% python3 -q
>>> import numpy as np
>>> from numpy import linalg as LA
>>> np.set_printoptions(suppress=True, linewidth=160)
>>> tidy = lambda a: np.round(a, 2) + 0
>>> M = np.loadtxt("out5.csv", delimiter=",")
>>> tidy(M)
array([[ 5.89,  3.94, -1.98, -0.03,  3.91, -3.88],
       [ 5.72,  3.84, -1.96, -0.08,  3.76, -3.69],
       [ 5.69,  3.82, -1.96, -0.09,  3.74, -3.65],
       [ 5.25,  3.57, -1.89, -0.21,  3.36, -3.18],
       [ 4.63,  3.21, -1.79, -0.37,  2.84, -2.55],
       [ 3.97,  2.82, -1.68, -0.54,  2.28, -1.92],
       [ 3.9 ,  2.79, -1.67, -0.55,  2.23, -1.86],
       [ 3.81,  2.73, -1.65, -0.57,  2.16, -1.78],
       [ 3.8 ,  2.72, -1.65, -0.58,  2.15, -1.77],
       [ 3.43,  2.5 , -1.58, -0.66,  1.84, -1.46],
       [ 2.58,  2.  , -1.41, -0.83,  1.17, -0.82],
       [ 2.43,  1.9 , -1.38, -0.86,  1.05, -0.72],
       [ 1.41,  1.27, -1.13, -0.98,  0.29, -0.16],
       [ 1.03,  1.02, -1.01, -1.  ,  0.02, -0.01],
       [ 0.41,  0.59, -0.77, -0.95, -0.36,  0.14],
       [-0.12,  0.09, -0.31, -0.52, -0.43,  0.07],
       [-0.12,  0.08, -0.29, -0.49, -0.41,  0.06],
       [-0.12,  0.06, -0.25, -0.44, -0.38,  0.05],
       [-0.09,  0.02, -0.12, -0.23, -0.22,  0.01],
       [ 0.25,  0.03,  0.18,  0.4 ,  0.43,  0.04],
       [ 0.35,  0.06,  0.24,  0.53,  0.59,  0.07],
       [ 0.49,  0.09,  0.31,  0.71,  0.8 ,  0.12],
       [ 0.51,  0.1 ,  0.31,  0.73,  0.82,  0.13],
       [ 1.03,  0.26,  0.51,  1.28,  1.54,  0.39],
       [ 1.17,  0.31,  0.55,  1.42,  1.72,  0.48],
       [ 1.34,  0.37,  0.61,  1.58,  1.95,  0.59],
       [ 1.69,  0.49,  0.7 ,  1.9 ,  2.39,  0.84],
       [ 1.78,  0.53,  0.73,  1.98,  2.51,  0.91],
       [ 1.93,  0.58,  0.76,  2.11,  2.69,  1.03],
       [ 2.08,  0.64,  0.8 ,  2.24,  2.89,  1.16],
       [ 3.11,  1.05,  1.02,  3.09,  4.14,  2.11],
       [ 4.1 ,  1.45,  1.2 ,  3.85,  5.3 ,  3.19],
       [ 4.12,  1.46,  1.21,  3.87,  5.33,  3.21],
       [ 4.52,  1.62,  1.27,  4.17,  5.8 ,  3.69],
       [ 6.15,  2.31,  1.52,  5.36,  7.67,  5.83],
       [ 6.88,  2.63,  1.62,  5.87,  8.5 ,  6.89],
       [ 7.03,  2.7 ,  1.64,  5.98,  8.68,  7.12],
       [ 7.35,  2.83,  1.68,  6.2 ,  9.04,  7.61],
       [ 7.56,  2.93,  1.71,  6.35,  9.27,  7.93],
       [ 7.69,  2.98,  1.73,  6.43,  9.41,  8.12],
       [ 7.89,  3.07,  1.75,  6.57,  9.64,  8.45],
       [ 9.11,  3.61,  1.9 ,  7.4 , 11.01, 10.46]])
>>> Xc = M - M.mean(axis=0)
>>> U, s, Vt = LA.svd(Xc, full_matrices=False)
>>> tidy(Xc.mean(axis=0))
array([0., 0., 0., 0., 0., 0.])
>>> np.abs(U[:, 0]).argmax()
np.int64(41)
>>> tidy(s)
array([37.52, 16.71,  4.98,  0.  ,  0.  ,  0.  ])
>>> LA.matrix_rank(Xc)
np.int64(3)
>>> np.abs(Vt[0]).argmax()
np.int64(5)
